% ipython --no-banner

In [1]: import numpy as np

In [2]: import numpy.linalg as la

In [3]: np.set_printoptions(precision=2, suppress=True, linewidth=120)

In [4]: tidy = lambda a: np.round(a, 2) + 0

In [5]: out = np.array([[1, -2, 2, -1], [1, 0, 1, -2], [2, 2, -2, -1], [1, -1, -2, -2]])

In [6]: C = np.array([[2]])

In [7]: m1 = np.block([[out, np.array([[-2], [-1], [-2], [1]])], [np.zeros((1, 4)), C]])

In [8]: m1
Out[8]: 
array([[ 1., -2.,  2., -1., -2.],
       [ 1.,  0.,  1., -2., -1.],
       [ 2.,  2., -2., -1., -2.],
       [ 1., -1., -2., -2.,  1.],
       [ 0.,  0.,  0.,  0.,  2.]])

In [9]: Q, evecs = la.qr(m1[:, :2])[0], la.qr(m1[:, 2:])[0]

In [10]: sig = la.svd(Q.T @ evecs, compute_uv=False)

In [11]: (sig > 0.9).sum()
Out[11]: np.int64(1)

In [12]: tidy(la.norm(Q @ Q.T - evecs @ evecs.T, 2))
Out[12]: np.float64(1.0)

In [13]: tidy(np.degrees(np.arccos(sig.clip(0, 1))))
Out[13]: array([18.01, 42.55])

In [14]: W0 = np.load("m.npy")

In [15]: W0
Out[15]: 
array([[0, 1, 0, 0, 0],
       [1, 0, 0, 0, 0],
       [0, 0, 0, 1, 1],
       [0, 0, 1, 0, 1],
       [0, 0, 1, 1, 0]])

In [16]: W0.shape
Out[16]: (5, 5)

In [17]: tidy(la.norm(W0))
Out[17]: np.float64(2.83)

In [18]: np.zeros(5, 5)
Traceback (most recent call last):
  Cell In[18], line 1
    np.zeros(5, 5)
TypeError: Cannot interpret '5' as a data type


In [19]: np.count_nonzero(W0)
Out[19]: np.int64(8)

In [20]: W0.sum(axis=0)
Out[20]: array([1, 1, 2, 2, 2])

In [21]: la.matrix_rank(W0)
Out[21]: np.int64(5)

In [22]: np.abs(W0).max()
Out[22]: np.int64(1)

In [23]: r0, v = W0[0], W0[4]

In [24]: r0 @ r0
Out[24]: np.int64(1)

In [25]: pr = (r0 @ v) / (r0 @ r0) * r0

In [26]: (v - pr) @ r0
Out[26]: np.float64(0.0)

In [27]: v - pr
Out[27]: array([0., 0., 1., 1., 0.])

In [28]: tidy(la.norm(r0 + v) ** 2 + la.norm(r0 - v) ** 2)
Out[28]: np.float64(6.0)
